% ipython --no-banner

In [1]: import numpy as np

In [2]: import numpy.linalg as la

In [3]: np.set_printoptions(precision=2, suppress=True, linewidth=100, legacy="1.25")

In [4]: W0 = np.load("sample3.npy")

In [5]: print(W0.round(2) + 0)
[[-0.28  0.25  0.04 -0.05  0.92 -0.12]
 [-0.47 -0.28  0.76  0.2  -0.12 -0.27]
 [ 0.16  0.14 -0.28  0.6  -0.03 -0.72]
 [ 0.78 -0.37  0.36 -0.12  0.29 -0.16]
 [-0.25 -0.84 -0.45  0.05  0.18  0.  ]
 [ 0.12 -0.02  0.11  0.76  0.16  0.61]]

In [6]: # orthonormal columns

In [7]: print(round(float(W0[:, 2] @ W0[:, 3]), 2))
-0.0

In [8]: print(np.round(W0.T @ W0, 2) + 0)
[[1. 0. 0. 0. 0. 0.]
 [0. 1. 0. 0. 0. 0.]
 [0. 0. 1. 0. 0. 0.]
 [0. 0. 0. 1. 0. 0.]
 [0. 0. 0. 0. 1. 0.]
 [0. 0. 0. 0. 0. 1.]]

In [9]: print(np.round(W0 @ W0.T, 2) + 0)
[[1. 0. 0. 0. 0. 0.]
 [0. 1. 0. 0. 0. 0.]
 [0. 0. 1. 0. 0. 0.]
 [0. 0. 0. 1. 0. 0.]
 [0. 0. 0. 0. 1. 0.]
 [0. 0. 0. 0. 0. 1.]]

In [10]: print(la.svd(W0, compute_uv=False))
[1. 1. 1. 1. 1. 1.]

In [11]: print((W0 - W0.T) / 2)
[[ 0.    0.36 -0.06 -0.41  0.58 -0.12]
 [-0.36  0.    0.31  0.29  0.36 -0.13]
 [ 0.06 -0.31  0.    0.12  0.21 -0.42]
 [ 0.41 -0.29 -0.12  0.    0.12 -0.46]
 [-0.58 -0.36 -0.21 -0.12  0.   -0.08]
 [ 0.12  0.13  0.42  0.46  0.08  0.  ]]

In [12]: print(round(la.det(W0), 2))
-1.0

In [13]: print(np.sort(np.abs(la.eigvals(W0))))
[1. 1. 1. 1. 1. 1.]

In [14]: print(np.allclose(W0, W0.T))
False

In [15]: print(np.round(np.abs(la.eigvals(W0)).max(), 2))
1.0

In [16]: print(np.round((W0 + W0.T) / 2, 2) + 0)
[[-0.28 -0.11  0.1   0.36  0.33  0.  ]
 [-0.11 -0.28  0.45 -0.08 -0.48 -0.14]
 [ 0.1   0.45 -0.28  0.48 -0.24 -0.3 ]
 [ 0.36 -0.08  0.48 -0.12  0.17  0.3 ]
 [ 0.33 -0.48 -0.24  0.17  0.18  0.08]
 [ 0.   -0.14 -0.3   0.3   0.08  0.61]]

In [17]: mat = np.load("x.npy")

In [18]: print(mat)
[[-1  0  0  0  0]
 [ 1 -2  0  0  0]
 [ 0  1 -2  0  0]
 [ 0 -1 -2  0  0]
 [ 0  1  2 -1  0]]

In [19]: print(np.sort(la.eigvals(mat)))
[-2. -2. -1.  0.  0.]

In [20]: print(mat @ mat)
[[ 1  0  0  0  0]
 [-3  4  0  0  0]
 [ 1 -4  4  0  0]
 [-1  0  4  0  0]
 [ 1  1 -2  0  0]]

In [21]: print(la.matrix_rank(mat - mat[0, 0] * np.eye(5)))
4

In [22]: print([round(float(x), 2) for x in la.svd(mat, compute_uv=False)[:3]])
[3.63, 2.65, 1.15]

In [23]: print(la.cond(mat) > 100)
True

In [24]: print(la.matrix_rank(mat, rtol=0.1))
4

In [25]: left, sv, VT = la.svd(mat)

In [26]: V = VT[:(sv > 1e-8).sum()]

In [27]: rng = np.random.default_rng(4227)

In [28]: vec = mat[0] + 3 * mat[2] + rng.integers(2) * np.eye(5)[2]

In [29]: print(vec)
[-1.  3. -5.  0.  0.]

In [30]: print(np.diag(V.T @ V))
[1. 1. 1. 1. 0.]

In [31]: print(np.round(V.T @ V, 2) + 0)
[[1. 0. 0. 0. 0.]
 [0. 1. 0. 0. 0.]
 [0. 0. 1. 0. 0.]
 [0. 0. 0. 1. 0.]
 [0. 0. 0. 0. 0.]]

In [32]: M = np.vander(np.arange(4) - 3, 4, increasing=True)

In [33]: print(M)
[[  1  -3   9 -27]
 [  1  -2   4  -8]
 [  1  -1   1  -1]
 [  1   0   0   0]]

In [34]: f = np.array([0, -1, -2])

In [35]: print(np.array([np.convolve(row, f, "same") for row in mat]))
[[ 1  2  0  0  0]
 [-1  0  4  0  0]
 [ 0 -1  0  4  0]
 [ 0  1  4  4  0]
 [ 0 -1 -4 -3  2]]

In [36]: K = np.array([[1, 0, 0, 0, 0],
    ...:     [-3, -2, 0, 0, 0],
    ...:     [2, 2, -3, 0, 0],
    ...:     [-3, 3, 3, -2, 0],
    ...:     [2, -3, 2, 2, 0]])

In [37]: # null space of dimension 1

In [38]: print(np.abs(np.diag(la.qr(K)[1])) > 1e-9)
[ True  True  True  True False]

In [39]: print(np.unique(K.round(6), axis=0).shape)
(5, 5)

In [40]: print(np.allclose(K[:-1].T @ la.lstsq(K[:-1].T, K[-1])[0], K[-1]))
True

In [41]: print(round(float(np.trace(la.pinv(K) @ K)), 2))
4.0

In [42]: print(np.round(K @ la.pinv(K) @ K, 2) + 0)
[[ 1.  0.  0.  0.  0.]
 [-3. -2.  0.  0.  0.]
 [ 2.  2. -3.  0.  0.]
 [-3.  3.  3. -2.  0.]
 [ 2. -3.  2.  2.  0.]]

In [43]: def softmax(z):
    ...:     e = np.exp(z - z.max(axis=-1, keepdims=True))
    ...:     return e / e.sum(axis=-1, keepdims=True)
    ...: 

In [44]: print(np.round(softmax(10 * K[0]), 2) + 0)
[1. 0. 0. 0. 0.]

In [45]: print(softmax(K[0]))
[0.4  0.15 0.15 0.15 0.15]

In [46]: scores = K @ K.T / np.sqrt(5)

In [47]: print(np.round(softmax(scores), 2) + 0)
[[0.22 0.04 0.35 0.04 0.35]
 [0.   0.99 0.   0.01 0.  ]
 [0.   0.   1.   0.   0.  ]
 [0.   0.   0.   1.   0.  ]
 [0.   0.   0.   0.   1.  ]]

In [48]: print(softmax(scores)[0] @ K)
[ 1.4  -0.31 -0.24  0.63  0.  ]

In [49]: print(softmax(scores).round(6).argmax(axis=1))
[2 1 2 3 4]

In [50]: print(np.round(softmax(scores + np.triu(np.full(scores.shape, -np.inf), 1)), 2) + 0)
[[1. 0. 0. 0. 0.]
 [0. 1. 0. 0. 0.]
 [0. 0. 1. 0. 0.]
 [0. 0. 0. 1. 0.]
 [0. 0. 0. 0. 1.]]
